% ipython --no-banner

In [1]: import numpy as np

In [2]: import numpy.linalg as la

In [3]: np.set_printoptions(suppress=True, linewidth=140)

In [4]: X = np.load("a.npy")

In [5]: print(X)
[[4. 1. 1. 1. 1.]
 [1. 4. 1. 1. 1.]
 [1. 1. 4. 1. 1.]
 [1. 1. 1. 4. 1.]
 [1. 1. 1. 1. 4.]]

In [6]: Lm = la.cholesky(X)

In [7]: print(np.round(Lm @ Lm.T, 2))
[[4. 1. 1. 1. 1.]
 [1. 4. 1. 1. 1.]
 [1. 1. 4. 1. 1.]
 [1. 1. 1. 4. 1.]
 [1. 1. 1. 1. 4.]]

In [8]: print(X / np.sqrt(np.outer(np.diag(X), np.diag(X))))
[[1.   0.25 0.25 0.25 0.25]
 [0.25 1.   0.25 0.25 0.25]
 [0.25 0.25 1.   0.25 0.25]
 [0.25 0.25 0.25 1.   0.25]
 [0.25 0.25 0.25 0.25 1.  ]]

In [9]: print(la.eigvalsh(X).min() > 0)
True

In [10]: vals, V = la.eigvalsh(X)
Traceback (most recent call last):
  Cell In[10], line 1
    vals, V = la.eigvalsh(X)
ValueError: too many values to unpack (expected 2)


In [11]: vals, V = la.eigh(X)

In [12]: print(np.round(la.svd(X, compute_uv=False), 2))
[8. 3. 3. 3. 3.]

In [13]: print((vals > 1e-8).sum(), (vals < -1e-8).sum())
5 0

In [14]: print(np.abs(V[:, -1]).round(6).argmax())
0

In [15]: print(np.round(V @ np.diag(vals) @ V.T, 2))
[[4. 1. 1. 1. 1.]
 [1. 4. 1. 1. 1.]
 [1. 1. 4. 1. 1.]
 [1. 1. 1. 4. 1.]
 [1. 1. 1. 1. 4.]]

In [16]: print(np.unique(vals.round(6) + 0, return_counts=True)[1])
[4 1]

In [17]: vals, V = la.eigh(X)

In [18]: vec = np.array([1, 0, 6, 9, 2])

In [19]: print(np.round(vec @ X @ vec / (vec @ vec), 2), vals[0], vals[-1])
5.66 3.0 8.0

In [20]: print(np.round(la.eigvalsh(X[1:, 1:]), 2))
[3. 3. 3. 7.]

In [21]: print(vec @ X @ vec)
690.0

In [22]: print(X.mean(axis=0))
[1.6 1.6 1.6 1.6 1.6]

In [23]: X[:, 5]
Traceback (most recent call last):
  Cell In[23], line 1
    X[:, 5]
IndexError: index 5 is out of bounds for axis 1 with size 5


In [24]: print(np.count_nonzero(X))
25

In [25]: print(np.round(la.svd(X, compute_uv=False), 2))
[8. 3. 3. 3. 3.]

In [26]: print(np.unravel_index(np.abs(X).argmax(), X.shape))
(np.int64(0), np.int64(0))

In [27]: print(X.sum(axis=0))
[8. 8. 8. 8. 8.]

In [28]: print(np.abs(X).max())
4.0

In [29]: np.zeros(5, 5)
Traceback (most recent call last):
  Cell In[29], line 1
    np.zeros(5, 5)
TypeError: Cannot interpret '5' as a data type


In [30]: print(np.diff(X, axis=0))
[[-3.  3.  0.  0.  0.]
 [ 0. -3.  3.  0.  0.]
 [ 0.  0. -3.  3.  0.]
 [ 0.  0.  0. -3.  3.]]

In [31]: print(X - X[0])
[[ 0.  0.  0.  0.  0.]
 [-3.  3.  0.  0.  0.]
 [-3.  0.  3.  0.  0.]
 [-3.  0.  0.  3.  0.]
 [-3.  0.  0.  0.  3.]]

In [32]: arr = np.array([[1, 0, 0], [-2, 1, 0], [-2, 6, 1]])

In [33]: print(arr)
[[ 1  0  0]
 [-2  1  0]
 [-2  6  1]]

In [34]: print(X @ (-1.0) ** np.arange(5))
[ 4. -2.  4. -2.  4.]

In [35]: print((X @ X)[0])
[20. 11. 11. 11. 11.]

In [36]: print(np.allclose(X @ X.T, X.T @ X))
True

In [37]: vals, V = la.eig(arr)

In [38]: print(vals)
[1. 1. 1.]

In [39]: print(arr @ V[:, 0] - vals[0] * V[:, 0])
[0. 0. 0.]

In [40]: print(np.round(np.sort(la.eigvals(la.inv(arr))), 2))
[1. 1. 1.]

In [41]: print(np.round(np.sort(la.eigvals(arr @ arr)), 2))
[1. 1. 1.]

In [42]: rng = np.random.default_rng(123)

In [43]: lab = rng.permutation(3)

In [44]: print(lab)
[0 2 1]

In [45]: M2 = arr[lab][:, lab]

In [46]: print(np.allclose(M2, arr))
False

In [47]: print(np.trace(M2))
3

In [48]: def softmax(z):
    ...:     e = np.exp(z - z.max(axis=-1, keepdims=True))
    ...:     return e / e.sum(axis=-1, keepdims=True)
    ...: 

In [49]: print(np.round(softmax(arr).sum(axis=1), 2))
[1. 1. 1.]

In [50]: S = arr @ arr.T / np.sqrt(3)

In [51]: print(np.round(softmax(S)[2] @ arr, 2))
[-2.  6.  1.]

In [52]: print(np.round(softmax(S), 2) + 0)
[[0.74 0.13 0.13]
 [0.   0.05 0.95]
 [0.   0.   1.  ]]

In [53]: print(np.round(softmax(S + np.triu(np.full(S.shape, -np.inf), 1)), 2) + 0)
[[1.   0.   0.  ]
 [0.02 0.98 0.  ]
 [0.   0.   1.  ]]

In [54]: M = np.loadtxt("run4.csv", delimiter=",")

In [55]: print(M.round(2))
[[ 34.88  14.8   28.83  24.11  13.95  48.99]
 [ 31.22  13.13  25.21  22.14  11.43  44.64]
 [ 30.11  12.63  24.13  21.54  10.68  43.31]
 [  9.67   4.01   5.18   9.76  -1.02  17.7 ]
 [  9.5    3.94   5.04   9.65  -1.09  17.47]
 [  4.52   2.11   1.13   6.22  -2.62  10.36]
 [  3.04   1.59   0.14   5.04  -2.77   8.01]
 [  2.67   1.46  -0.08   4.71  -2.77   7.38]
 [ -0.03   0.07  -0.14   0.19  -0.19   0.19]
 [  0.2   -0.32   0.58  -0.68   0.64  -0.61]
 [  0.54  -0.84   1.22  -1.43   1.17  -1.14]
 [  1.04  -2.01   1.92  -2.62   1.36  -1.81]
 [  1.07  -2.12   1.95  -2.71   1.33  -1.86]
 [  1.09  -2.2    1.97  -2.78   1.31  -1.9 ]
 [  1.29  -3.49   2.06  -3.76   0.76  -2.46]
 [  1.31  -4.01   2.    -4.11   0.44  -2.67]
 [  1.28  -5.01   1.77  -4.77  -0.29  -3.11]
 [  0.93  -7.32   0.85  -6.19  -2.3   -4.15]
 [  0.04 -10.49  -0.98  -8.03  -5.55  -5.73]
 [ -0.13 -10.98  -1.3   -8.31  -6.09  -5.98]
 [ -3.94 -19.47  -7.96 -13.01 -16.17 -10.88]
 [ -4.38 -20.31  -8.69 -13.47 -17.22 -11.39]]

In [56]: M2 = M / np.sqrt((M ** 2).mean(axis=1, keepdims=True))

In [57]: print(M2[2].round(2))
[1.15 0.48 0.92 0.82 0.41 1.66]

In [58]: print(la.matrix_rank(M2) == la.matrix_rank(M))
True
